>>> import numpy as np
>>> np.set_printoptions(precision=2, suppress=True, linewidth=160)
>>> F = np.load("dump.npy")
>>> print(F.round(2) + 0)
[[ 0.05  2.85  0.66  0.  ]
 [-0.02  5.35 -0.89  0.  ]
 [ 0.22 -0.35 -0.04  0.04]
 [ 0.01 -5.05 -0.48 -0.02]
 [ 0.09 -2.5   0.48  0.  ]
 [-0.22  1.02 -0.19 -0.01]
 [-0.19  0.02  0.03  0.01]
 [ 0.17 -2.12  0.22 -0.02]
 [-0.04  4.11 -0.22 -0.01]
 [-0.18 -5.12 -0.17 -0.01]
 [-0.05 -1.95  1.39  0.02]
 [-0.3   2.66  0.71  0.01]
 [ 0.09  4.29 -0.23 -0.01]
 [-0.09  1.39  1.17 -0.02]
 [-0.21 -0.29 -0.97  0.01]]
>>> rng = np.random.default_rng(3096)
>>> M2 = F + rng.integers(-2, 3, (15, 3)) @ rng.integers(-2, 3, (3, 4))
>>> print(M2.round(2) + 0)
[[-2.95  8.85  9.66 -9.  ]
 [-3.02  5.35 -0.89  0.  ]
 [-0.78  1.65 -1.04  1.04]
 [ 2.01 -5.05 -4.48  3.98]
 [ 1.09  1.5   4.48 -4.  ]
 [ 1.78  1.02 -4.19  3.99]
 [-4.19 -1.98  2.03 -1.99]
 [ 4.17  1.88 -1.78  1.98]
 [-3.04  4.11 -0.22 -0.01]
 [-3.18 -5.12 -0.17 -0.01]
 [-4.05 -1.95  6.39 -4.98]
 [ 1.7   0.66 -3.29  4.01]
 [ 0.09 10.29  5.77 -6.01]
 [ 2.91 -2.61 -4.83  5.98]
 [ 1.79 -4.29 -4.97  4.01]]
>>> print(np.abs(M2 - F).sum(axis=1))
[27.  3.  5. 10. 13. 10. 10. 12.  3.  3. 14. 12. 18. 19. 14.]
>>> print(np.linalg.matrix_rank(M2 - F, tol=1e-8))
3
>>> gram = np.cov(F, rowvar=False)
>>> print(np.argwhere(np.triu(np.abs(np.corrcoef(F.T)) > 0.8, 1)))
[]
>>> print(np.argsort(-F.std(axis=0).round(6), kind="stable"))
[1 2 0 3]
>>> print(np.polyfit(F[:, 3], F[:, 1], 1))
[19.51  0.28]
>>> print(np.corrcoef(F.T))
[[ 1.   -0.04  0.04  0.14]
 [-0.04  1.   -0.09  0.1 ]
 [ 0.04 -0.09  1.    0.08]
 [ 0.14  0.1   0.08  1.  ]]
